$ ipython --no-banner

In [1]: import numpy as np

In [2]: np.set_printoptions(precision=3, suppress=True, linewidth=140, legacy="1.25")

In [3]: def rnd(a):
   ...:     return np.round(a, 3) + 0
   ...: 

In [4]: m1 = np.load("x.npy")

In [5]: m1
Out[5]: 
array([[ 8,  7,  8, 12,  7,  3, 12, 10],
       [ 9,  4,  7,  9,  3,  6,  9,  6],
       [ 7,  6,  9, 12,  8,  5, 13,  7],
       [13, 17, 17, 18, 15, 17, 23, 16],
       [ 3,  6,  4,  6,  6,  5,  8,  7],
       [ 9, 10, 14,  7, 12, 14, 11, 10],
       [ 5,  5, 10,  7,  6,  6, 10,  2],
       [ 4,  3,  9,  3,  7,  6,  6,  4],
       [ 2,  7,  8,  5,  5,  5, 10,  4],
       [ 9,  3,  5, 10,  1,  4,  9,  7],
       [ 1,  4,  3,  2,  2,  4,  5,  3],
       [11, 12, 12, 12,  8, 10, 14, 12],
       [ 4,  2,  5,  4,  3,  5,  5,  1],
       [ 1,  5,  0,  0,  2,  3,  0,  5],
       [ 5,  2,  2,  5,  0,  1,  4,  5],
       [11,  7, 12, 12, 11,  8, 13, 13],
       [11,  5,  6, 14,  5,  5, 12, 11],
       [ 9,  3,  8,  9,  9,  9,  9,  9],
       [ 5,  6,  8,  6,  5,  9, 10,  4],
       [13,  9, 11,  9,  9, 14, 10, 14],
       [ 3,  0,  4,  0,  4,  5,  1,  3],
       [ 5,  5,  6,  7,  3,  7, 10,  5],
       [ 5,  2,  2,  5,  0,  1,  4,  5],
       [ 2,  9,  3,  2,  4,  7,  5,  8],
       [ 1,  5,  0,  0,  2,  3,  0,  5],
       [ 4,  2,  5,  4,  3,  5,  5,  1],
       [11,  3, 12,  9,  8, 13, 11,  6],
       [ 5,  2,  2,  5,  0,  1,  4,  5],
       [ 4, 11,  4,  6,  8,  8,  8, 12],
       [ 2,  7,  8,  5,  5,  5, 10,  4],
       [ 5,  7,  5,  4,  5,  8,  5,  6],
       [ 3,  6,  4,  6,  6,  5,  8,  7],
       [ 5,  5, 10,  7,  6,  6, 10,  2],
       [13, 10, 20, 14, 13, 18, 21, 10],
       [ 0,  0,  0,  0,  0,  0,  0,  0],
       [14, 10, 10, 14,  6, 12, 14, 13],
       [ 6,  5, 10,  7, 11,  7,  9,  8],
       [ 6,  4,  6,  8,  7,  6,  8,  5],
       [ 6,  4,  6,  8,  7,  6,  8,  5],
       [ 4,  1,  3,  5,  1,  3,  5,  2],
       [ 2,  7,  8,  5,  5,  5, 10,  4],
       [ 4,  1,  3,  5,  1,  3,  5,  2],
       [ 4,  1,  3,  5,  1,  3,  5,  2],
       [ 5,  2,  5,  4,  8,  6,  4,  7],
       [ 4,  1,  3,  5,  1,  3,  5,  2],
       [10,  8, 10, 11,  5, 10, 14,  9],
       [ 6,  6,  8,  6, 10, 10,  9, 10],
       [ 9,  4,  7,  9,  3,  6,  9,  6],
       [ 6,  4,  6,  8,  7,  6,  8,  5]])

In [6]: cen = m1 - m1.mean(axis=0)

In [7]: V = np.linalg.svd(cen)[2][:7]

In [8]: other = cen - cen @ V.T @ V

In [9]: rnd(other.std(axis=0))
Out[9]: array([0.038, 0.007, 0.025, 0.039, 0.017, 0.015, 0.032, 0.013])

In [10]: rnd((cen @ V.T).std(axis=0))
Out[10]: array([9.571, 3.198, 2.863, 2.286, 1.745, 0.945, 0.653])

In [11]: rnd(np.cov(cen @ V.T, rowvar=False))
Out[11]: 
array([[93.521,  0.   ,  0.   ,  0.   ,  0.   ,  0.   ,  0.   ],
       [ 0.   , 10.442,  0.   ,  0.   ,  0.   ,  0.   ,  0.   ],
       [ 0.   ,  0.   ,  8.367,  0.   ,  0.   ,  0.   ,  0.   ],
       [ 0.   ,  0.   ,  0.   ,  5.335,  0.   ,  0.   ,  0.   ],
       [ 0.   ,  0.   ,  0.   ,  0.   ,  3.108,  0.   ,  0.   ],
       [ 0.   ,  0.   ,  0.   ,  0.   ,  0.   ,  0.912,  0.   ],
       [ 0.   ,  0.   ,  0.   ,  0.   ,  0.   ,  0.   ,  0.436]])

In [12]: r0 = np.array([2, 1])

In [13]: np.convolve(m1[45], r0)
Out[13]: array([20, 26, 28, 32, 21, 25, 38, 32,  9])

In [14]: np.polyval(r0, m1[45])
Out[14]: array([21, 17, 21, 23, 11, 21, 29, 19])

In [15]: np.cross(m1[45, :3], m1[29, :3])
Out[15]: array([ -6, -60,  54])

In [16]: other = np.array([[-2, 2],
    ...:     [-2, 0],
    ...:     [2, 3],
    ...:     [2, -3],
    ...:     [-3, 3],
    ...:     [1, 0],
    ...:     [-3, -2],
    ...:     [2, -3]])

In [17]: np.einsum("ij,ij->i", m1, m1)
Out[17]: 
array([ 623,  389,  617, 2370,  271,  987,  375,  252,  308,  362,   84, 1057,  121,   64,  100,  981,  693,  559,  383, 1025,   76,  318,
        100,  252,   64,  121,  745,  100,  525,  308,  265,  271,  375, 1899,    0, 1137,  525,  326,  326,   90,  308,   90,   90,  235,
         90,  787,  553,  389,  326])

In [18]: np.linalg.matrix_rank(np.vstack([m1, other.T]))
Out[18]: 8

In [19]: np.vstack([m1, other.T]).shape
Out[19]: (51, 8)

In [20]: x0 = np.array([0, 2, 0, 1, 2, 2, -2, 2])

In [21]: a = np.maximum(m1 @ x0, 0)

In [22]: m1.T @ a
Out[22]: array([13470, 12505, 15482, 15038, 13099, 15328, 18516, 15010])

In [23]: np.flatnonzero(a > 1e-9)
Out[23]: 
array([ 0,  1,  2,  3,  4,  5,  6,  7,  8,  9, 10, 11, 12, 13, 14, 15, 16, 17, 18, 19, 20, 21, 22, 23, 24, 25, 26, 27, 28, 29, 30, 31, 32,
       33, 35, 36, 37, 38, 39, 40, 41, 42, 43, 44, 45, 46, 47, 48])

In [24]: rnd(np.tanh(m1 @ x0))
Out[24]: 
array([1., 1., 1., 1., 1., 1., 1., 1., 1., 1., 1., 1., 1., 1., 1., 1., 1., 1., 1., 1., 1., 1., 1., 1., 1., 1., 1., 1., 1., 1., 1., 1., 1.,
       1., 0., 1., 1., 1., 1., 1., 1., 1., 1., 1., 1., 1., 1., 1., 1.])

In [25]: rng = np.random.default_rng(80574)

In [26]: A = np.array([[1, -2, -3, 2, -1, 3, 2, -3, 2],
    ...:     [-2, 1, 2, -2, 0, 2, 1, -3, -2],
    ...:     [-3, 0, -2, -2, 1, -3, 0, -3, -2],
    ...:     [2, 1, 3, 2, 0, -1, 2, 0, 3],
    ...:     [-2, 0, -1, -2, 0, -3, -2, -1, 3],
    ...:     [-3, -2, -1, -3, 2, -3, 3, -3, 2],
    ...:     [-3, -1, 2, 1, 2, 0, -2, -3, -2],
    ...:     [0, 1, -3, 2, -2, 1, -3, -2, 0],
    ...:     [-2, 1, 0, 1, -1, 3, -3, -3, -3],
    ...:     [1, 2, -1, 3, 0, -3, 3, 2, 1],
    ...:     [-3, -2, 1, 3, -1, -3, 2, -1, 2]]) * (rng.random((11, 9)) < 0.3)

In [27]: A
Out[27]: 
array([[ 0,  0, -3,  2, -1,  3,  0,  0,  0],
       [-2,  1,  0, -2,  0,  0,  0, -3,  0],
       [-3,  0,  0,  0,  1,  0,  0,  0,  0],
       [ 2,  0,  0,  0,  0,  0,  2,  0,  0],
       [-2,  0,  0,  0,  0,  0, -2,  0,  0],
       [-3,  0,  0,  0,  2,  0,  0,  0,  0],
       [ 0,  0,  0,  0,  2,  0,  0,  0,  0],
       [ 0,  0,  0,  0,  0,  0,  0,  0,  0],
       [ 0,  0,  0,  1,  0,  3, -3,  0,  0],
       [ 0,  2,  0,  3,  0, -3,  0,  2,  1],
       [ 0, -2,  0,  0,  0,  0,  0,  0,  2]])

In [28]: # rows and columns are dependent

In [29]: rnd(np.linalg.norm(A))
Out[29]: 11.747

In [30]: A.sum(axis=1)
Out[30]: array([ 1, -6, -2,  4, -4, -1,  2,  0,  1,  5,  0])

In [31]: rnd(np.linalg.svd(A, compute_uv=False))
Out[31]: array([6.409, 5.996, 5.301, 3.481, 3.199, 2.597, 1.74 , 0.867, 0.   ])

In [32]: A - A[0]
Out[32]: 
array([[ 0,  0,  0,  0,  0,  0,  0,  0,  0],
       [-2,  1,  3, -4,  1, -3,  0, -3,  0],
       [-3,  0,  3, -2,  2, -3,  0,  0,  0],
       [ 2,  0,  3, -2,  1, -3,  2,  0,  0],
       [-2,  0,  3, -2,  1, -3, -2,  0,  0],
       [-3,  0,  3, -2,  3, -3,  0,  0,  0],
       [ 0,  0,  3, -2,  3, -3,  0,  0,  0],
       [ 0,  0,  3, -2,  1, -3,  0,  0,  0],
       [ 0,  0,  3, -1,  1,  0, -3,  0,  0],
       [ 0,  2,  3,  1,  1, -6,  0,  2,  1],
       [ 0, -2,  3, -2,  1, -3,  0,  0,  2]])

In [33]: A.sum(axis=0)
Out[33]: array([-8,  1, -3,  4,  4,  3, -3, -1,  3])

In [34]: np.diff(A, axis=0)
Out[34]: 
array([[-2,  1,  3, -4,  1, -3,  0, -3,  0],
       [-1, -1,  0,  2,  1,  0,  0,  3,  0],
       [ 5,  0,  0,  0, -1,  0,  2,  0,  0],
       [-4,  0,  0,  0,  0,  0, -4,  0,  0],
       [-1,  0,  0,  0,  2,  0,  2,  0,  0],
       [ 3,  0,  0,  0,  0,  0,  0,  0,  0],
       [ 0,  0,  0,  0, -2,  0,  0,  0,  0],
       [ 0,  0,  0,  1,  0,  3, -3,  0,  0],
       [ 0,  2,  0,  2,  0, -6,  3,  2,  1],
       [ 0, -4,  0, -3,  0,  3,  0, -2,  1]])

In [35]: np.unravel_index(np.abs(A).argmax(), A.shape)
Out[35]: (0, 2)

In [36]: Uu, sigma, Vt = np.linalg.svd(A)

In [37]: V = Vt[:(sigma > 1e-8).sum()]

In [38]: x0 = A[9] + -1 * A[4] + rng.integers(2) * np.eye(9)[7]

In [39]: x0
Out[39]: array([ 2.,  2.,  0.,  3.,  0., -3.,  2.,  3.,  1.])

In [40]: rnd(V.T @ V)
Out[40]: 
array([[ 1.   ,  0.   ,  0.   ,  0.   ,  0.   ,  0.   ,  0.   ,  0.   ,  0.   ],
       [ 0.   ,  0.83 ,  0.078,  0.234,  0.   , -0.078,  0.   , -0.213, -0.17 ],
       [ 0.   ,  0.078,  0.964, -0.107,  0.   ,  0.036,  0.   ,  0.098,  0.078],
       [ 0.   ,  0.234, -0.107,  0.678,  0.   ,  0.107,  0.   ,  0.293,  0.234],
       [ 0.   ,  0.   ,  0.   ,  0.   ,  1.   ,  0.   ,  0.   ,  0.   ,  0.   ],
       [ 0.   , -0.078,  0.036,  0.107,  0.   ,  0.964,  0.   , -0.098, -0.078],
       [ 0.   ,  0.   ,  0.   ,  0.   ,  0.   ,  0.   ,  1.   ,  0.   ,  0.   ],
       [ 0.   , -0.213,  0.098,  0.293,  0.   , -0.098,  0.   ,  0.734, -0.213],
       [ 0.   , -0.17 ,  0.078,  0.234,  0.   , -0.078,  0.   , -0.213,  0.83 ]])

In [41]: other = A + rng.integers(-2, 3, (11, 8)) @ rng.integers(-2, 3, (8, 9))

In [42]: other
Out[42]: 
array([[ -8,   2,   1,   2,   7,   5,  -6,  -2,  -2],
       [ -2,   4,   4,  -2,   1,   4,   7,  -2,  -2],
       [-13,  11,   0,  -8,  -2,  10,  -1,   1,   6],
       [ -4,  -6,   5,  -1,   6,  -4,  -1,   2,   2],
       [ -3,   3,   0,  -9, -10,   1,   3,  -1,   1],
       [  0,   3, -14,   4,  -6,   0,  -6,  -8,   0],
       [ -9,   6,   3,  -1,   9,   5, -10,  -1,  -2],
       [  1,  -3,   1,  -7,  -7,  -3,   2,   5,   4],
       [ -5,   1,   8,  -6,  -1,   5,  -6,   9,   8],
       [ -1,   3,  -3,   0,  -6,  -3,   1,   0,  -1],
       [  6,  -8,   0,  -7, -12,  -6,  13,   1,  -1]])

In [43]: np.linalg.matrix_rank(other - A, tol=1e-8)
Out[43]: 8

In [44]: rnd(np.linalg.svd(other - A, compute_uv=False))
Out[44]: array([33.991, 27.393, 23.943, 14.197, 10.241,  4.887,  2.013,  1.609,  0.   ])

In [45]: [round(float(x), 3) for x in np.linalg.svd(A, compute_uv=False)[:3]]
Out[45]: [6.409, 5.996, 5.301]

In [46]: np.argsort(-np.linalg.norm(A, axis=0).round(6), kind="stable")[:3]
Out[46]: array([0, 5, 3])

In [47]: np.linalg.matrix_rank(A, rtol=0.1)
Out[47]: 8

In [48]: rnd(np.linalg.norm(A, 2) / np.linalg.norm(A))
Out[48]: 0.546

In [49]: w1 = np.array([[1, 0, 1, 3, 3, 2],
    ...:     [0, 1, 0, 3, 1, 3],
    ...:     [3, 1, 3, 0, 1, 2],
    ...:     [3, 2, 0, 0, 3, 3],
    ...:     [0, 2, 0, 1, 0, 0],
    ...:     [0, 2, 2, 1, 0, 1],
    ...:     [2, 2, 0, 1, 1, 2],
    ...:     [1, 2, 1, 2, 0, 1],
    ...:     [1, 1, 3, 1, 1, 0]])

In [50]: coef = np.array([-3, 2, 1, 2, -1, 0])

In [51]: act = np.maximum(A @ w1 + coef, 0)

In [52]: np.linalg.matrix_rank(act)
Out[52]: 6

In [53]: act
Out[53]: 
array([[ 0,  7,  0,  4,  2,  3],
       [ 0,  0,  0,  0,  0,  0],
       [ 0,  4,  0,  0,  0,  0],
       [ 3,  6,  3, 10,  7,  8],
       [ 0,  0,  0,  0,  0,  0],
       [ 0,  6,  0,  0,  0,  0],
       [ 0,  6,  1,  4,  0,  0],
       [ 0,  2,  1,  2,  0,  0],
       [ 0,  4,  7,  2,  0,  0],
       [ 9,  9,  0, 10, 11, 14],
       [ 0,  2,  7,  0,  0,  0]])

In [54]: (act > 0).astype(int)
Out[54]: 
array([[0, 1, 0, 1, 1, 1],
       [0, 0, 0, 0, 0, 0],
       [0, 1, 0, 0, 0, 0],
       [1, 1, 1, 1, 1, 1],
       [0, 0, 0, 0, 0, 0],
       [0, 1, 0, 0, 0, 0],
       [0, 1, 1, 1, 0, 0],
       [0, 1, 1, 1, 0, 0],
       [0, 1, 1, 1, 0, 0],
       [1, 1, 0, 1, 1, 1],
       [0, 1, 1, 0, 0, 0]])

In [55]: Z = np.array([[3, 1], [-2, 2], [3, 1], [3, 0], [0, 3], [-1, -2]])

In [56]: (act @ Z).round(6).argmax(axis=1)
Out[56]: array([1, 0, 1, 0, 0, 1, 1, 0, 0, 1, 0])

In [57]: other = np.array([[2, 0, -1, 1, -2, 2, -1, 2, -1, 0],
    ...:     [1, -1, 1, -2, 0, -1, -2, 2, -2, -2],
    ...:     [-2, -1, 0, -1, 1, 1, 0, 0, 2, 0],
    ...:     [1, 1, 1, 0, 2, 0, 0, -1, -1, 0],
    ...:     [-1, -2, 2, 1, -1, 1, -1, 2, -1, -1],
    ...:     [-1, -1, -1, 1, 0, 0, -2, 2, -1, 2],
    ...:     [-1, 2, 1, 0, -2, -1, 2, -2, 2, 1],
    ...:     [-1, -1, -2, -1, 2, 2, 2, -2, 2, -2],
    ...:     [-1, -2, 1, -2, -2, 2, -1, -2, 1, 0],
    ...:     [-1, -2, -2, 0, 0, 1, -2, -2, 1, 0]])

In [58]: K = other + other.T

In [59]: K
Out[59]: 
array([[ 4,  1, -3,  2, -3,  1, -2,  1, -2, -1],
       [ 1, -2,  0, -1, -2, -2,  0,  1, -4, -4],
       [-3,  0,  0,  0,  3,  0,  1, -2,  3, -2],
       [ 2, -1,  0,  0,  3,  1,  0, -2, -3,  0],
       [-3, -2,  3,  3, -2,  1, -3,  4, -3, -1],
       [ 1, -2,  0,  1,  1,  0, -3,  4,  1,  3],
       [-2,  0,  1,  0, -3, -3,  4,  0,  1, -1],
       [ 1,  1, -2, -2,  4,  4,  0, -4,  0, -4],
       [-2, -4,  3, -3, -3,  1,  1,  0,  2,  1],
       [-1, -4, -2,  0, -1,  3, -1, -4,  1,  0]])

In [60]: lab = rng.permutation(10)

In [61]: lab
Out[61]: array([2, 4, 7, 1, 0, 8, 9, 5, 3, 6])

In [62]: other = K[lab][:, lab]

In [63]: other
Out[63]: 
array([[ 0,  3, -2,  0, -3,  3, -2,  0,  0,  1],
       [ 3, -2,  4, -2, -3, -3, -1,  1,  3, -3],
       [-2,  4, -4,  1,  1,  0, -4,  4, -2,  0],
       [ 0, -2,  1, -2,  1, -4, -4, -2, -1,  0],
       [-3, -3,  1,  1,  4, -2, -1,  1,  2, -2],
       [ 3, -3,  0, -4, -2,  2,  1,  1, -3,  1],
       [-2, -1, -4, -4, -1,  1,  0,  3,  0, -1],
       [ 0,  1,  4, -2,  1,  1,  3,  0,  1, -3],
       [ 0,  3, -2, -1,  2, -3,  0,  1,  0,  0],
       [ 1, -3,  0,  0, -2,  1, -1, -3,  0,  4]])

In [64]: np.allclose(other, K)
Out[64]: False

In [65]: rnd(np.sort(np.abs(np.linalg.eigvals(other))))
Out[65]: array([ 0.566,  1.296,  3.306,  3.587,  5.031,  6.614,  8.235,  8.338, 10.446, 12.275])
